$ python -q
>>> import numpy as np
>>> import numpy.linalg as la
>>> np.set_printoptions(precision=2, suppress=True, linewidth=140, floatmode="fixed")
>>> feats = np.loadtxt("dump.csv", delimiter=",")
>>> feats
array([[ 2.55, -1.14, -1.10],
       [ 1.98, -1.69, -1.49],
       [-0.65,  2.28,  1.84],
       [ 1.25, -2.10, -1.74],
       [-2.96,  0.21,  0.42],
       [ 2.86,  0.81,  0.39],
       [-2.96,  0.24,  0.44],
       [ 2.95, -0.27, -0.46],
       [ 0.30,  2.36,  1.82],
       [ 2.44, -1.27, -1.20],
       [ 0.69, -2.27, -1.83],
       [-0.92, -2.29, -1.71],
       [-2.44,  1.27,  1.20],
       [-2.12, -1.75, -1.19],
       [-2.80, -0.96, -0.51],
       [-2.22,  1.50,  1.36],
       [-2.50,  1.19,  1.15],
       [-2.95,  0.28,  0.47],
       [-2.12, -1.76, -1.19]])
>>> Uu, sig, Vt = la.svd(feats)
>>> V = Vt[:(sig > 1e-8).sum()]
>>> rng = np.random.default_rng(831504)
>>> x0 = feats[6] + -3 * feats[5] + rng.integers(2) * np.eye(3)[1]
>>> x0
array([-11.55,  -2.18,  -0.72])
>>> np.allclose(V.T @ V @ x0, x0)
True
>>> np.diag(V.T @ V)
array([1.00, 0.62, 0.38])
>>> la.matrix_rank(np.vstack([feats, x0]))
np.int64(2)
>>> K = np.array([[0, 0, 0],
...     [-1, -2, 2],
...     [-2, 0, -3],
...     [-2, 0, -3],
...     [0, 0, 0],
...     [0, 0, 0],
...     [0, 0, 0],
...     [-4, -3, 0],
...     [0, 0, 0],
...     [0, 0, 0],
...     [0, 0, 0],
...     [-3, -2, -1],
...     [-3, -1, -2],
...     [0, 0, 0],
...     [-1, -2, 2],
...     [0, 0, 0],
...     [-4, -3, 0],
...     [-3, -1, -2],
...     [0, 0, 0],
...     [-6, -3, -3],
...     [-3, -2, -1]])
>>> Xc = K - K.mean(axis=0)
>>> V = la.svd(Xc)[2][:2]
>>> out = Xc - Xc @ V.T @ V
>>> out.std(axis=0)
array([0.05, 0.06, 0.03])
>>> np.diag(V.T @ V)
array([0.69, 0.48, 0.83])
>>> np.round(la.norm(out) / la.norm(Xc), 2)
np.float64(0.03)
>>> Xc = K - K.mean(axis=1)
Traceback (most recent call last):
  File "<python-input-20>", line 1, in <module>
    Xc = K - K.mean(axis=1)
         ~~^~~~~~~~~~~~~~~~
ValueError: operands could not be broadcast together with shapes (21,3) (21,) 
>>> Xc = K - K.mean(axis=0)
>>> Uu, sig, Vt = la.svd(Xc, full_matrices=False)
>>> print(sig)
[9.79 6.02 0.37]
>>> np.round(sig ** 2 / (sig ** 2).sum(), 2) + 0
array([0.72, 0.27, 0.00])
>>> print(np.abs(Vt[0]).argmax())
0
>>> np.abs(Vt[-1])
array([0.56, 0.72, 0.41])
>>> np.searchsorted(np.cumsum(sig ** 2) / (sig ** 2).sum(), 0.9) + 1
np.int64(2)
>>> print(Vt[0] * np.sign(Vt[0, np.abs(Vt[0]).argmax()]))
[0.82 0.42 0.39]
>>> Xc = (K - K.mean(axis=0)) / K.std(axis=0)
>>> print(np.argwhere(np.abs(Xc) > 2))
[[19  0]]
>>> c = la.lstsq(np.delete(Xc, 0, axis=1), Xc[:, 0])[0]
>>> print(np.round(1 - np.var(Xc[:, 0] - np.delete(Xc, 0, axis=1) @ c), 2))
0.99
>>> np.abs(c).argmax()
np.int64(0)
>>> c
array([0.84, 0.56])
>>> arr = np.diag(np.array([0, 2, -2, -1])) + 4 * np.eye(4, k=1) + 4 * np.eye(4, k=-1)
>>> arr
array([[ 0.00,  4.00,  0.00,  0.00],
       [ 4.00,  2.00,  4.00,  0.00],
       [ 0.00,  4.00, -2.00,  4.00],
       [ 0.00,  0.00,  4.00, -1.00]])
>>> # symmetric
>>> np.round(la.eigvals(arr).sum().real, 2)
np.float64(-1.0)
>>> np.round(la.det(arr[::-1]), 2)
np.float64(224.0)
>>> la.eigvals(arr)
array([-7.03,  6.76, -2.57,  1.84])
>>> print(np.einsum("ii->", arr))
-1.0
>>> np.round(la.det(arr.T), 2)
np.float64(224.0)
>>> print(np.einsum("ij,ji->", arr, arr))
105.0
>>> np.poly(arr)
array([  1.00,   1.00, -52.00, -36.00, 224.00])
>>> np.kron(np.eye(2, dtype=int), arr)
array([[ 0.00,  4.00,  0.00,  0.00,  0.00,  0.00,  0.00,  0.00],
       [ 4.00,  2.00,  4.00,  0.00,  0.00,  0.00,  0.00,  0.00],
       [ 0.00,  4.00, -2.00,  4.00,  0.00,  0.00, -0.00,  0.00],
       [ 0.00,  0.00,  4.00, -1.00,  0.00,  0.00,  0.00, -0.00],
       [ 0.00,  0.00,  0.00,  0.00,  0.00,  4.00,  0.00,  0.00],
       [ 0.00,  0.00,  0.00,  0.00,  4.00,  2.00,  4.00,  0.00],
       [ 0.00,  0.00, -0.00,  0.00,  0.00,  4.00, -2.00,  4.00],
       [ 0.00,  0.00,  0.00, -0.00,  0.00,  0.00,  4.00, -1.00]])
>>> z = rng.permutation(4)
>>> print(z)
[3 2 1 0]
>>> out = arr[z][:, z]
>>> np.allclose(out, arr)
False
>>> round(la.det(out), 2), np.round(la.det(arr[z]), 2)
(np.float64(224.0), np.float64(224.0))
>>> np.sort(np.abs(la.eigvals(out)))
array([1.84, 2.57, 6.76, 7.03])
>>> np.diag(out)
array([-1.00, -2.00,  2.00,  0.00])
>>> print(np.trace(out))
-1.0
>>> data = np.array([[2, 0, 0], [0, 1, 0], [0, 0, -3]])
>>> # triangular
>>> x0 = np.array([-2, 1, -5])
>>> rhs = data @ x0
>>> print(rhs)
[-4  1 15]
>>> la.solve(data.T, data[2])
array([0.00, 0.00, 1.00])
>>> la.solve(data, rhs)
array([-2.00,  1.00, -5.00])
>>> print(la.solve(data, 2 * rhs))
[ -4.00   2.00 -10.00]
